>>> import numpy as np
>>> import numpy.linalg as la
>>> np.set_printoptions(precision=1, suppress=True, linewidth=200, sign=" ")
>>> def rd(a):
...     return np.round(a, 1) + 0
... 
>>> data = np.array([[1, -1, -1, 1, 1, -1, -1, 1],
...     [1, 1, -1, -1, -1, -1, 1, 1],
...     [1, 1, 1, 1, -1, -1, -1, -1],
...     [1, -1, -1, 1, -1, 1, 1, -1],
...     [1, 1, 1, 1, 1, 1, 1, 1]])
>>> print(data)
[[ 1 -1 -1  1  1 -1 -1  1]
 [ 1  1 -1 -1 -1 -1  1  1]
 [ 1  1  1  1 -1 -1 -1 -1]
 [ 1 -1 -1  1 -1  1  1 -1]
 [ 1  1  1  1  1  1  1  1]]
>>> M2 = data[0, 0] * data[1:] - np.outer(data[1:, 0], data[0])
>>> print(M2)
[[ 0  2  0 -2 -2  0  2  0]
 [ 0  2  2  0 -2  0  0 -2]
 [ 0  0  0  0 -2  2  2 -2]
 [ 0  2  2  0  0  2  2  0]]
>>> print(np.flatnonzero(~M2.round(6).any(axis=1)))
[]
>>> M2 = data / np.sqrt((data ** 2).mean(axis=1, keepdims=True))
>>> print(data - data.mean(axis=1, keepdims=True))
[[ 1. -1. -1.  1.  1. -1. -1.  1.]
 [ 1.  1. -1. -1. -1. -1.  1.  1.]
 [ 1.  1.  1.  1. -1. -1. -1. -1.]
 [ 1. -1. -1.  1. -1.  1.  1. -1.]
 [ 0.  0.  0.  0.  0.  0.  0.  0.]]
>>> print(M2[2])
[ 1.  1.  1.  1. -1. -1. -1. -1.]
>>> print(rd(la.norm(M2, axis=1)))
[ 2.8  2.8  2.8  2.8  2.8]
>>> u = np.array([2, -2])
>>> print(np.convolve(data[0], u))
[ 2 -4  0  4  0 -4  0  4 -2]
>>> print(np.correlate(data[0], data[1], "full"))
[ 1  0 -3  0  3  0 -1  0 -1  0  3  0 -3  0  1]
>>> m1 = np.loadtxt("dump.csv", delimiter=",")
>>> print(m1)
[[ 2.  1.  0.  2.  0.  0.  0.  2.  1.]
 [ 0.  0.  0.  1.  0.  0.  2.  0.  2.]
 [ 0.  0.  1.  0.  1. -1.  0.  1.  0.]
 [ 0.  2.  1.  2.  2. -2.  0.  2.  0.]
 [ 1.  0.  2.  2.  0.  0.  1.  0.  1.]
 [ 2.  0.  1.  2.  2. -2.  2.  1.  2.]
 [ 2.  1.  0.  0.  2. -2.  1.  2.  1.]
 [ 2.  2.  1.  0.  0.  0.  2.  1.  2.]
 [ 0.  0.  2.  0.  0.  0.  1.  0.  0.]]
>>> # null space of dimension 1
>>> left, sv, Vt = la.svd(m1)
>>> V = Vt[:(sv > 1e-8).sum()]
>>> rng = np.random.default_rng(654156)
>>> vec = m1[6] + 2 * m1[8] + rng.integers(2) * np.eye(9)[6]
>>> print(vec)
[ 2.  1.  4.  0.  2. -2.  3.  2.  1.]
>>> print(rd(la.norm(vec - V.T @ V @ vec)))
0.0
>>> print(rd(np.diag(V.T @ V)))
[ 1.   1.   1.   1.   0.5  0.5  1.   1.   1. ]
>>> print(rd(V.T @ V))
[[ 1.   0.   0.   0.   0.   0.   0.   0.   0. ]
 [ 0.   1.   0.   0.   0.   0.   0.   0.   0. ]
 [ 0.   0.   1.   0.   0.   0.   0.   0.   0. ]
 [ 0.   0.   0.   1.   0.   0.   0.   0.   0. ]
 [ 0.   0.   0.   0.   0.5 -0.5  0.   0.   0. ]
 [ 0.   0.   0.   0.  -0.5  0.5  0.   0.   0. ]
 [ 0.   0.   0.   0.   0.   0.   1.   0.   0. ]
 [ 0.   0.   0.   0.   0.   0.   0.   1.   0. ]
 [ 0.   0.   0.   0.   0.   0.   0.   0.   1. ]]
>>> vec = np.array([1, 3, 0, 1, 2, -2, -1, 3])
>>> h = np.maximum(data @ vec, 0)
>>> print(h)
[ 7  5  3  0  7]
>>> print(np.maximum(data @ vec, 0) - np.maximum(-data @ vec, 0))
[ 7  5  3 -9  7]
>>> print(np.maximum(data @ (3 * vec), 0))
[ 21  15   9   0  21]
>>> print(data.T @ h)
[22  8 -2 12  6 -8  2 16]
>>> arr = np.vander(np.arange(13) - 2, 4, increasing=True)
>>> print(arr)
[[   1   -2    4   -8]
 [   1   -1    1   -1]
 [   1    0    0    0]
 [   1    1    1    1]
 [   1    2    4    8]
 [   1    3    9   27]
 [   1    4   16   64]
 [   1    5   25  125]
 [   1    6   36  216]
 [   1    7   49  343]
 [   1    8   64  512]
 [   1    9   81  729]
 [   1   10  100 1000]]
>>> def softmax(z):
...     e = np.exp(z - z.max(axis=-1, keepdims=True))
...     return e / e.sum(axis=-1, keepdims=True)
... 
>>> print(softmax(arr[12] + 4))
[ 0.  0.  0.  1.]
>>> print(softmax(10 * arr[12]))
[ 0.  0.  0.  1.]
>>> print(softmax(arr[12]))
[ 0.  0.  0.  1.]
>>> scores = arr @ arr.T / np.sqrt(4)
>>> print(softmax(scores).round(6).argmax(axis=1))
[  0   0   0  12  12  12  12  12  12  12  12  12  12]
>>> hat = arr @ la.solve(arr.T @ arr, arr.T)
>>> print(rd(la.eigvalsh(hat)))
[ 0.  0.  0.  0.  0.  0.  0.  0.  0.  1.  1.  1.  1.]
>>> print(rd(hat @ arr[:, 2]))
[   4.    1.    0.    1.    4.    9.   16.   25.   36.   49.   64.   81.  100.]
>>> print(rd(la.norm(arr, 2) / la.norm(arr)))
1.0
>>> print(np.argsort(-la.norm(arr, axis=0).round(6), kind="stable")[:3])
[ 3  2  1]
>>> print(la.cond(arr) > 100)
True
>>> print(rd(np.abs(la.svd(arr)[2][-1])))
[ 1.   0.1  0.1  0. ]
>>> left, sv, Vt = la.svd(arr)
>>> print(rd(sv))
[ 1415.4    27.5     3.9     2.1]
>>> M2 = left[:, :1] @ np.diag(sv[:1]) @ Vt[:1]
>>> print(la.matrix_rank(arr, rtol=0.05))
1
>>> M2 = arr[0, 0] * arr[1:] - np.outer(arr[1:, 0], arr[0])
>>> print(M2)
[[   0    1   -3    7]
 [   0    2   -4    8]
 [   0    3   -3    9]
 [   0    4    0   16]
 [   0    5    5   35]
 [   0    6   12   72]
 [   0    7   21  133]
 [   0    8   32  224]
 [   0    9   45  351]
 [   0   10   60  520]
 [   0   11   77  737]
 [   0   12   96 1008]]
>>> print(np.flatnonzero(~M2.round(6).any(axis=1)))
[]
>>> print(arr[:, 0] / arr[0, 0])
[ 1.  1.  1.  1.  1.  1.  1.  1.  1.  1.  1.  1.  1.]
>>> X = np.load("mat.npy")
>>> print(X)
[[ -2  -1   0   1   2   3   4   5]
 [  6   7   8   9  10  11  12  13]
 [ 14  15  16  17  18  19  20  21]
 [ 22  23  24  25  26  27  28  29]
 [ 30  31  32  33  34  35  36  37]
 [ 38  39  40  41  42  43  44  45]
 [ 46  47  48  49  50  51  52  53]
 [ 54  55  56  57  58  59  60  61]
 [ 62  63  64  65  66  67  68  69]
 [ 70  71  72  73  74  75  76  77]
 [ 78  79  80  81  82  83  84  85]
 [ 86  87  88  89  90  91  92  93]
 [ 94  95  96  97  98  99 100 101]
 [102 103 104 105 106 107 108 109]
 [110 111 112 113 114 115 116 117]
 [118 119 120 121 122 123 124 125]]
>>> # looks like rank 2
>>> print(la.cond(X) > 100)
True
>>> print(rd(la.norm(X, 2) / la.norm(X)))
1.0
>>> print(np.argsort(-la.norm(X, axis=0).round(6), kind="stable")[:3])
[ 7  6  5]
>>> z = X[:, 4] > np.median(X[:, 4])
>>> u = X[z].mean(axis=0) - X[~z].mean(axis=0)
>>> print(u)
[ 64.  64.  64.  64.  64.  64.  64.  64.]
>>> print(np.argsort(-np.abs(u).round(6), kind="stable"))
[ 0  1  2  3  4  5  6  7]
>>> print((((X - X.mean(axis=0)) @ u > 0) == z).mean())
1.0
>>> print(z.astype(int))
[ 0  0  0  0  0  0  0  0  1  1  1  1  1  1  1  1]
>>> Ac = X - X.mean(axis=0)
>>> left, sv, Vt = la.svd(Ac, full_matrices=False)
>>> print(np.abs(Vt[0]).argmax())
1
>>> print((np.sign(left[:, 0]) == np.sign(left[0, 0])).astype(int))
[ 1  1  1  1  1  1  1  1  0  0  0  0  0  0  0  0]
>>> print(np.abs(left[:, 0]).argmax())
0
>>> D = la.norm(X[:, None] - X[None], axis=-1)
>>> print(D.mean(axis=1).argmax())
0
>>> print(np.unravel_index(D.round(6).argmax(), D.shape))
(np.int64(0), np.int64(15))
>>> print(D.shape)
(16, 16)
>>> print(np.flatnonzero(D[10] < D.mean() / 2))
[  8   9  10  11  12]
>>> print(D[10].round(6).argsort(kind="stable")[:4])
[ 10   9  11   8]
>>> J = np.load("m.npy")
>>> print(J)
[[-15.  17.  -9.   6.]
 [-25.  30. -15.   9.]
 [-23.  24.  -9.   7.]
 [-15.  13.  -5.   6.]]
>>> vec = np.array([-3, -1, -3, 2])
>>> h = np.maximum(J @ vec, 0)
>>> print(np.flatnonzero(h > 1e-9))
[ 0  1  2  3]
>>> print(J.T @ h)
[-6568.  7210. -3292.  2330.]
>>> print(np.tanh(J @ vec))
[ 1.  1.  1.  1.]
>>> M2 = la.inv(J)
>>> print(rd(la.det(J) * M2))
[[ 198. -136.   72.  -78.]
 [ 200. -132.   60.  -72.]
 [ 214. -132.   60.  -86.]
 [ 240. -164.  100. -120.]]
>>> print(np.allclose(M2, J.T))
False
>>> print((np.abs(M2) > 1e-9).astype(int))
[[ 1  1  1  1]
 [ 1  1  1  1]
 [ 1  1  1  1]
 [ 1  1  1  1]]
>>> print(np.einsum("ij,ji->", J, J))
70.0
>>> print(rd(la.det(J.T)))
-56.0
>>> print(rd(la.eigvals(J)))
[-1.  7.  2.  4.]
>>> left, sv, Vt = la.svd(J)
>>> print(rd(sv))
[ 64.3   4.4   2.    0.1]
>>> M2 = left[:, :3] @ np.diag(sv[:3]) @ Vt[:3]
>>> print(la.matrix_rank(J, rtol=0.05))
2
>>> print(rd(M2))
[[-15.  17.  -9.   6.]
 [-25.  30. -15.   9.]
 [-23.  24.  -9.   7.]
 [-15.  13.  -5.   6.]]
>>> print(rd(la.norm(J - M2, 2)), rd(sv[3]))
0.1 0.1
>>> print(la.matrix_rank(M2))
3
>>> print(rd(la.norm(J - M2) / la.norm(J)))
0.0
>>> M = np.loadtxt("test15.csv", delimiter=",")
>>> print(M)
[[ 0.  3.  3.  2.  0.  3. -2.  2.  2.]
 [ 1.  1.  1.  0.  1.  2.  0. -2. -2.]
 [ 0.  0.  1.  2.  2.  1.  1. -3. -2.]
 [ 0.  1.  2.  0.  3.  1.  0.  2.  1.]
 [ 3.  0.  3.  0.  0.  0.  0.  3.  2.]
 [ 2.  0.  0.  0.  1.  3.  0.  0.  3.]
 [ 0.  0.  0.  0.  0.  0.  1. -2.  2.]
 [ 0.  0.  0.  0.  0.  0.  1.  2.  0.]
 [ 0.  0.  0.  0.  0.  0.  2.  1.  0.]]
>>> print((m1 - m1.T) / 2)
[[ 0.   0.5  0.   1.  -0.5 -1.  -1.   0.   0.5]
 [-0.5  0.   0.  -0.5  0.   0.   0.5 -1.   1. ]
 [ 0.   0.   0.  -0.5 -0.5 -1.   0.   0.  -1. ]
 [-1.   0.5  0.5  0.   0.  -2.   0.   1.   0. ]
 [ 0.5  0.   0.5  0.   0.  -1.  -0.5  0.   0.5]
 [ 1.   0.   1.   2.   1.   0.   2.   0.5  1. ]
 [ 1.  -0.5  0.   0.   0.5 -2.   0.   0.   0. ]
 [ 0.   1.   0.  -1.   0.  -0.5  0.   0.   1. ]
 [-0.5 -1.   1.   0.  -0.5 -1.   0.  -1.   0. ]]
>>> print(m1 @ m1)
[[ 8. 10.  6.  9.  4. -4.  7. 10.  8.]
 [ 4.  4.  5.  2.  6. -6.  4.  6.  2.]
 [ 1.  2.  3.  0. -1.  1.  1.  1.  1.]
 [ 2.  8.  7.  6.  1. -1.  6.  5.  6.]
 [ 4.  6.  6.  6.  8. -8.  2. 10.  2.]
 [ 8. 10. 10.  8.  5. -5.  4. 12.  4.]
 [ 8.  7.  6.  5. -2.  2.  6.  6.  7.]
 [10.  6.  6.  6.  5. -5. 10. 10. 10.]
 [ 2.  1.  2.  0.  4. -4.  1.  4.  1.]]
>>> print(rd(np.abs(la.eigvals(m1)).max()))
5.9
>>> print((m1 + m1.T) / 2)
[[ 2.   0.5  0.   1.   0.5  1.   1.   2.   0.5]
 [ 0.5  0.   0.   1.5  0.   0.   1.5  1.   1. ]
 [ 0.   0.   1.   0.5  1.5  0.   0.   1.   1. ]
 [ 1.   1.5  0.5  2.   2.   0.   0.   1.   0. ]
 [ 0.5  0.   1.5  2.   0.   1.   1.5  0.   0.5]
 [ 1.   0.   0.   0.   1.  -2.   0.   0.5  1. ]
 [ 1.   1.5  0.   0.   1.5  0.   1.   2.   1. ]
 [ 2.   1.   1.   1.   0.   0.5  2.   1.   1. ]
 [ 0.5  1.   1.   0.   0.5  1.   1.   1.   0. ]]
>>> print(rd(la.matrix_power(m1, 3)))
[[ 46.  53.  45.  44.  30. -30.  51.  60.  51.]
 [ 22.  24.  23.  16.   5.  -5.  20.  25.  22.]
 [  7.   4.   5.   4.   7.  -7.   9.   9.   9.]
 [ 25.  30.  31.  24.  29. -29.  37.  39.  33.]
 [ 24.  38.  34.  26.   6.  -6.  28.  32.  30.]
 [ 43.  52.  43.  42.  24. -24.  47.  57.  51.]
 [ 42.  36.  29.  33.  32. -32.  41.  52.  42.]
 [ 55.  52.  47.  38.  28. -28.  47.  63.  47.]
 [ 10.  11.  12.   5.  -4.   4.   8.   8.   9.]]
>>> print(np.allclose(m1, m1.T))
False
>>> print(rd(np.sort(np.abs(la.eigvals(m1)))))
[ 0.   0.4  1.   1.2  1.2  1.9  1.9  1.9  5.9]
>>> K = np.loadtxt("data.csv", delimiter=",")
>>> print(rd(K))
[[ 1.   0.   0.   0.   0.   0.   0. ]
 [ 0.   1.   0.   0.   0.   0.   0. ]
 [ 0.   0.  -0.7  0.  -0.7  0.   0. ]
 [ 0.   0.   0.   1.   0.   0.   0. ]
 [ 0.   0.   0.7  0.  -0.7  0.   0. ]
 [ 0.   0.   0.   0.   0.   1.   0. ]
 [ 0.   0.   0.   0.   0.   0.   1. ]]
>>> # 6 groups of indices that never mix
>>> Q, V = la.qr(K[:, :4])[0], la.qr(K[:, 4:])[0]
>>> sv = la.svd(Q.T @ V, compute_uv=False)
>>> print(rd(la.norm(Q @ Q.T - V @ V.T, 2)))
1.0
>>> A = np.loadtxt("run7.csv", delimiter=",")
>>> print(A)
[[ -2.  -2.  -2.  -2.  -2.  -2.  -2.  -2.  -2.  -2.  -2.  -2.  -2.  -2.]
 [ -2.  -4.  -4.  -4.  -4.  -4.  -4.  -4.  -4.  -4.  -4.  -4.  -4.  -4.]
 [ -2.  -4.  -6.  -6.  -6.  -6.  -6.  -6.  -6.  -6.  -6.  -6.  -6.  -6.]
 [ -2.  -4.  -6.  -8.  -8.  -8.  -8.  -8.  -8.  -8.  -8.  -8.  -8.  -8.]
 [ -2.  -4.  -6.  -8. -10. -10. -10. -10. -10. -10. -10. -10. -10. -10.]
 [ -2.  -4.  -6.  -8. -10. -12. -12. -12. -12. -12. -12. -12. -12. -12.]
 [ -2.  -4.  -6.  -8. -10. -12. -14. -14. -14. -14. -14. -14. -14. -14.]
 [ -2.  -4.  -6.  -8. -10. -12. -14. -16. -16. -16. -16. -16. -16. -16.]
 [ -2.  -4.  -6.  -8. -10. -12. -14. -16. -18. -18. -18. -18. -18. -18.]
 [ -2.  -4.  -6.  -8. -10. -12. -14. -16. -18. -20. -20. -20. -20. -20.]
 [ -2.  -4.  -6.  -8. -10. -12. -14. -16. -18. -20. -22. -22. -22. -22.]
 [ -2.  -4.  -6.  -8. -10. -12. -14. -16. -18. -20. -22. -24. -24. -24.]
 [ -2.  -4.  -6.  -8. -10. -12. -14. -16. -18. -20. -22. -24. -26. -26.]
 [ -2.  -4.  -6.  -8. -10. -12. -14. -16. -18. -20. -22. -24. -26. -28.]]
>>> M2 = A[0, 0] * A[1:] - np.outer(A[1:, 0], A[0])
>>> print(M2)
[[  0.   4.   4.   4.   4.   4.   4.   4.   4.   4.   4.   4.   4.   4.]
 [  0.   4.   8.   8.   8.   8.   8.   8.   8.   8.   8.   8.   8.   8.]
 [  0.   4.   8.  12.  12.  12.  12.  12.  12.  12.  12.  12.  12.  12.]
 [  0.   4.   8.  12.  16.  16.  16.  16.  16.  16.  16.  16.  16.  16.]
 [  0.   4.   8.  12.  16.  20.  20.  20.  20.  20.  20.  20.  20.  20.]
 [  0.   4.   8.  12.  16.  20.  24.  24.  24.  24.  24.  24.  24.  24.]
 [  0.   4.   8.  12.  16.  20.  24.  28.  28.  28.  28.  28.  28.  28.]
 [  0.   4.   8.  12.  16.  20.  24.  28.  32.  32.  32.  32.  32.  32.]
 [  0.   4.   8.  12.  16.  20.  24.  28.  32.  36.  36.  36.  36.  36.]
 [  0.   4.   8.  12.  16.  20.  24.  28.  32.  36.  40.  40.  40.  40.]
 [  0.   4.   8.  12.  16.  20.  24.  28.  32.  36.  40.  44.  44.  44.]
 [  0.   4.   8.  12.  16.  20.  24.  28.  32.  36.  40.  44.  48.  48.]
 [  0.   4.   8.  12.  16.  20.  24.  28.  32.  36.  40.  44.  48.  52.]]
>>> print(la.matrix_rank(M2), la.matrix_rank(A))
13 14
>>> print(A[:, 0] / A[0, 0])
[ 1.  1.  1.  1.  1.  1.  1.  1.  1.  1.  1.  1.  1.  1.]
